>>> import numpy as np
>>> from numpy import linalg as LA
>>> np.set_printoptions(precision=3, suppress=True, linewidth=140, sign=" ")
>>> feats = np.diag(np.array([-2, 3]))
>>> feats
array([[-2,  0],
       [ 0,  3]])
>>> evals, evecs = LA.eig(feats)
>>> np.sort(LA.eigvals(feats.T))
array([-2.,  3.])
>>> x = np.array([3, 0])
>>> y = feats @ x
>>> y
array([-6,  0])
>>> LA.solve(feats, -3 * y)
array([-9.,  0.])
>>> np.allclose(feats @ feats.T, feats.T @ feats)
True
>>> feats @ feats
array([[ 4,  0],
       [ 0,  9]])
>>> np.round(LA.det(feats), 3)
np.float64(-6.0)
>>> (feats - feats.T) / 2
array([[ 0.,  0.],
       [ 0.,  0.]])
>>> np.sort(np.abs(LA.eigvals(feats)))
array([ 2.,  3.])
>>> round(np.abs(LA.eigvals(feats)).max(), 3)
np.float64(3.0)
>>> np.trace(feats)
np.int64(1)
>>> A2 = np.array([[1, -3, -2], [3, 3, 1]])
>>> Z = np.kron(A2, feats)
>>> Z
array([[-2,  0,  6,  0,  4,  0],
       [ 0,  3,  0, -9,  0, -6],
       [-6,  0, -6,  0, -2,  0],
       [ 0,  9,  0,  9,  0,  3]])
>>> Z.shape
(4, 6)
>>> round(float(LA.norm(Z, 2)), 3), np.round(LA.norm(A2, 2) * LA.norm(feats, 2), 3)
(14.964, np.float64(14.964))
>>> LA.matrix_rank(Z)
np.int64(4)
>>> X = np.array([[3, 3, 1, 3], [2, 3, 0, 0], [0, 2, 2, 3], [0, 2, 0, 0]])
>>> rng = np.random.default_rng(85)
>>> lab = rng.permutation(4)
>>> A2 = X[:, lab] * rng.choice([-1, 1], 4)
>>> A2
array([[-3,  1, -3,  3],
       [-2,  0, -3,  0],
       [ 0,  2, -2,  3],
       [ 0,  0, -2,  0]])
>>> U, _, vt = LA.svd(X.T @ A2)
>>> np.round(U @ vt, 3) + 0
array([[-1.,  0.,  0.,  0.],
       [ 0.,  0., -1.,  0.],
       [ 0.,  1.,  0.,  0.],
       [ 0.,  0.,  0.,  1.]])
>>> lab
array([ 0,  2,  1,  3])
>>> evals, evecs = LA.eigh(feats)
>>> x = np.array([1, 2])
>>> evecs * np.abs(evals) @ evecs.T
array([[ 2.,  0.],
       [ 0.,  3.]])
>>> np.abs(feats).sum(axis=1).max(), np.abs(evals).max()
(np.int64(3), np.float64(3.0))
>>> LA.eigvalsh(feats[1:, 1:])
array([ 3.])
>>> x @ feats @ x / (x @ x), evals[0], evals[-1]
(np.float64(2.0), np.float64(-2.0), np.float64(3.0))
>>> x @ feats @ x
np.int64(10)
